% python3 -q
>>> import numpy as np
>>> np.set_printoptions(precision=1, suppress=True, linewidth=140, sign=" ")
>>> feats = np.load("case8.npy")
>>> feats.round(1) + 0
array([[ 0.2,  0.2,  0.1, -0.1, -0.1, -0.1, -0.1, -0.2, -0.2],
       [ 0.2,  0.1,  0.1,  0. , -0.1, -0.1, -0.1, -0.2, -0.2],
       [ 0.1,  0.1,  0.3,  0.3, -0.1, -0.1,  0. ,  0.1, -0.3],
       [-0.1,  0. ,  0.3,  0.8,  0. ,  0. ,  0.2, -0.1,  0.1],
       [-0.1, -0.1, -0.1,  0. ,  0.1,  0.1,  0. , -0.1,  0.2],
       [-0.1, -0.1, -0.1,  0. ,  0.1,  0.1,  0.1,  0.1,  0.2],
       [-0.1, -0.1,  0. ,  0.2,  0. ,  0.1,  0.1,  0.2,  0. ],
       [-0.2, -0.2,  0.1, -0.1, -0.1,  0.1,  0.2,  0.7, -0.2],
       [-0.2, -0.2, -0.3,  0.1,  0.2,  0.2,  0. , -0.2,  0.5]])
>>> x0 = np.array([2, 3, 2, 0, 1, -2, 3, 2, 2])
>>> np.round(feats @ x0, 1) + 0
array([ 0. ,  0.2,  0.8,  0.8, -0.3, -0.2,  0.2,  0.5, -0.8])
>>> np.round((x0 - feats @ x0) @ (feats @ x0), 1)
np.float64(0.0)
>>> np.linalg.eigvalsh(2 * feats - np.eye(9))
array([-1., -1., -1., -1., -1., -1.,  1.,  1.,  1.])
>>> B = feats / np.sqrt((feats ** 2).mean(axis=1, keepdims=True))
>>> np.round(feats - feats.mean(axis=1, keepdims=True), 1) + 0
array([[ 0.3,  0.2,  0.1, -0.1,  0. , -0.1, -0.1, -0.2, -0.1],
       [ 0.2,  0.2,  0.1,  0. ,  0. , -0.1, -0.1, -0.1, -0.1],
       [ 0. ,  0.1,  0.3,  0.2, -0.2, -0.1,  0. ,  0. , -0.3],
       [-0.2, -0.1,  0.1,  0.7, -0.1, -0.1,  0.1, -0.3, -0.1],
       [-0.1, -0.1, -0.1,  0. ,  0.1,  0.1,  0. , -0.1,  0.2],
       [-0.2, -0.1, -0.1,  0. ,  0. ,  0.1,  0.1,  0.1,  0.1],
       [-0.2, -0.1,  0. ,  0.1,  0. ,  0. ,  0.1,  0.1,  0. ],
       [-0.3, -0.2,  0. , -0.2, -0.1,  0.1,  0.2,  0.7, -0.2],
       [-0.2, -0.2, -0.3,  0. ,  0.2,  0.1,  0. , -0.2,  0.5]])
>>> np.linalg.matrix_rank(B) == np.linalg.matrix_rank(feats)
np.True_
>>> B[8]
array([-0.7, -0.7, -1.2,  0.3,  0.8,  0.7,  0.2, -0.8,  2.1])
>>> X = np.loadtxt("data.csv", delimiter=",")
>>> X
array([[ 0.,  0.,  0.,  0.,  0.,  0.,  0.,  0.,  1.,  0.,  0.,  0.],
       [ 0.,  0.,  0.,  0.,  0.,  0.,  0.,  0.,  0.,  0.,  0.,  0.],
       [ 0.,  0.,  0.,  0.,  0.,  0.,  0.,  0.,  0.,  1.,  0.,  1.],
       [ 0.,  0.,  0.,  0.,  0.,  0.,  0.,  0.,  1.,  0.,  1.,  0.],
       [ 0.,  0.,  0.,  0.,  0.,  0.,  1.,  0.,  0.,  0.,  0.,  0.],
       [ 0.,  0.,  0.,  0.,  0.,  0.,  0.,  0.,  0.,  0.,  1.,  1.],
       [ 0.,  0.,  0.,  0.,  1.,  0.,  0.,  1.,  0.,  1.,  0.,  0.],
       [ 0.,  0.,  0.,  0.,  0.,  0.,  1.,  0.,  0.,  0.,  0.,  0.],
       [ 1.,  0.,  0.,  1.,  0.,  0.,  0.,  0.,  0.,  0.,  0.,  0.],
       [ 0.,  0.,  1.,  0.,  0.,  0.,  1.,  0.,  0.,  0.,  1.,  1.],
       [ 0.,  0.,  0.,  1.,  0.,  1.,  0.,  0.,  0.,  1.,  0.,  0.],
       [ 0.,  0.,  1.,  0.,  0.,  1.,  0.,  0.,  0.,  1.,  0.,  0.]])
>>> left, sigma, VT = np.linalg.svd(X)
>>> sigma.round(1) + 0
array([ 2.7,  2.4,  1.6,  1.6,  1.4,  1.4,  1. ,  0.8,  0.3,  0.2,  0. ,  0. ])
>>> B = left[:, :10] @ np.diag(sigma[:10]) @ VT[:10]
>>> print(B.round(1) + 0)
[[ 0.  0.  0.  0.  0.  0.  0.  0.  1.  0.  0.  0.]
 [ 0.  0.  0.  0.  0.  0.  0.  0.  0.  0.  0.  0.]
 [ 0.  0.  0.  0.  0.  0.  0.  0.  0.  1.  0.  1.]
 [ 0.  0.  0.  0.  0.  0.  0.  0.  1.  0.  1.  0.]
 [ 0.  0.  0.  0.  0.  0.  1.  0.  0.  0.  0.  0.]
 [ 0.  0.  0.  0.  0.  0.  0.  0.  0.  0.  1.  1.]
 [ 0.  0.  0.  0.  1.  0.  0.  1.  0.  1.  0.  0.]
 [ 0.  0.  0.  0.  0.  0.  1.  0.  0.  0.  0.  0.]
 [ 1.  0.  0.  1.  0.  0.  0.  0.  0.  0.  0.  0.]
 [ 0.  0.  1.  0.  0.  0.  1.  0.  0.  0.  1.  1.]
 [ 0.  0.  0.  1.  0.  1.  0.  0.  0.  1.  0.  0.]
 [ 0.  0.  1.  0.  0.  1.  0.  0.  0.  1.  0.  0.]]
>>> rng = np.random.default_rng(7225)
>>> J = np.array([[-9, 5, 7, -5, -9, 5, -8, -1, 9, -7, -8],
...     [-4, -5, 1, -3, -3, 3, 0, 5, -6, -4, 9],
...     [0, -1, 8, -5, 4, 4, 7, -9, -6, 0, 4],
...     [7, 6, 7, -5, -5, 8, -8, -8, 5, -1, -5],
...     [8, 8, 5, 3, -4, 5, 1, 7, 5, 0, -9],
...     [-3, 6, 2, 7, 6, -5, -8, -4, -1, 6, 8],
...     [-5, 9, 3, -5, -8, -8, 6, 9, 6, 5, 5],
...     [7, 8, 4, -7, 1, -8, 2, -3, 7, 4, 1],
...     [-1, -9, 2, 1, -3, 7, 2, 3, 8, 3, 1],
...     [-7, -5, 3, -2, 6, 8, 9, -1, -4, -5, 5],
...     [-7, 6, 5, -8, -8, 3, -5, 6, 4, -8, 2]]) * (rng.random((11, 11)) < 0.3)
>>> J
array([[ 0,  5,  7,  0,  0,  5, -8, -1,  9,  0, -8],
       [-4,  0,  1,  0, -3,  3,  0,  0,  0,  0,  0],
       [ 0, -1,  0,  0,  4,  0,  0, -9, -6,  0,  0],
       [ 7,  0,  0,  0, -5,  8,  0,  0,  0,  0,  0],
       [ 0,  0,  5,  0, -4,  5,  1,  0,  0,  0,  0],
       [ 0,  0,  0,  7,  0, -5,  0,  0,  0,  0,  0],
       [ 0,  9,  0, -5, -8,  0,  6,  0,  0,  0,  0],
       [ 0,  0,  4,  0,  0,  0,  0,  0,  0,  4,  0],
       [ 0, -9,  0,  0,  0,  0,  2,  0,  8,  3,  0],
       [ 0,  0,  3, -2,  6,  8,  0,  0,  0,  0,  5],
       [ 0,  0,  0, -8,  0,  3, -5,  6,  0,  0,  2]])
>>> w, evecs = np.linalg.eigh(feats)
>>> np.round(np.linalg.eigvalsh(feats @ feats), 1) + 0
array([ 0.,  0.,  0.,  0.,  0.,  0.,  1.,  1.,  1.])
>>> np.round(evecs @ np.diag(w) @ evecs.T, 1) + 0
array([[ 0.2,  0.2,  0.1, -0.1, -0.1, -0.1, -0.1, -0.2, -0.2],
       [ 0.2,  0.1,  0.1,  0. , -0.1, -0.1, -0.1, -0.2, -0.2],
       [ 0.1,  0.1,  0.3,  0.3, -0.1, -0.1,  0. ,  0.1, -0.3],
       [-0.1,  0. ,  0.3,  0.8,  0. ,  0. ,  0.2, -0.1,  0.1],
       [-0.1, -0.1, -0.1,  0. ,  0.1,  0.1,  0. , -0.1,  0.2],
       [-0.1, -0.1, -0.1,  0. ,  0.1,  0.1,  0.1,  0.1,  0.2],
       [-0.1, -0.1,  0. ,  0.2,  0. ,  0.1,  0.1,  0.2,  0. ],
       [-0.2, -0.2,  0.1, -0.1, -0.1,  0.1,  0.2,  0.7, -0.2],
       [-0.2, -0.2, -0.3,  0.1,  0.2,  0.2,  0. , -0.2,  0.5]])
>>> np.round(np.linalg.svd(feats, compute_uv=False), 1) + 0
array([ 1.,  1.,  1.,  0.,  0.,  0.,  0.,  0.,  0.])
>>> np.round(evecs.T @ evecs, 1) + 0
array([[ 1.,  0.,  0.,  0.,  0.,  0.,  0.,  0.,  0.],
       [ 0.,  1.,  0.,  0.,  0.,  0.,  0.,  0.,  0.],
       [ 0.,  0.,  1.,  0.,  0.,  0.,  0.,  0.,  0.],
       [ 0.,  0.,  0.,  1.,  0.,  0.,  0.,  0.,  0.],
       [ 0.,  0.,  0.,  0.,  1.,  0.,  0.,  0.,  0.],
       [ 0.,  0.,  0.,  0.,  0.,  1.,  0.,  0.,  0.],
       [ 0.,  0.,  0.,  0.,  0.,  0.,  1.,  0.,  0.],
       [ 0.,  0.,  0.,  0.,  0.,  0.,  0.,  1.,  0.],
       [ 0.,  0.,  0.,  0.,  0.,  0.,  0.,  0.,  1.]])
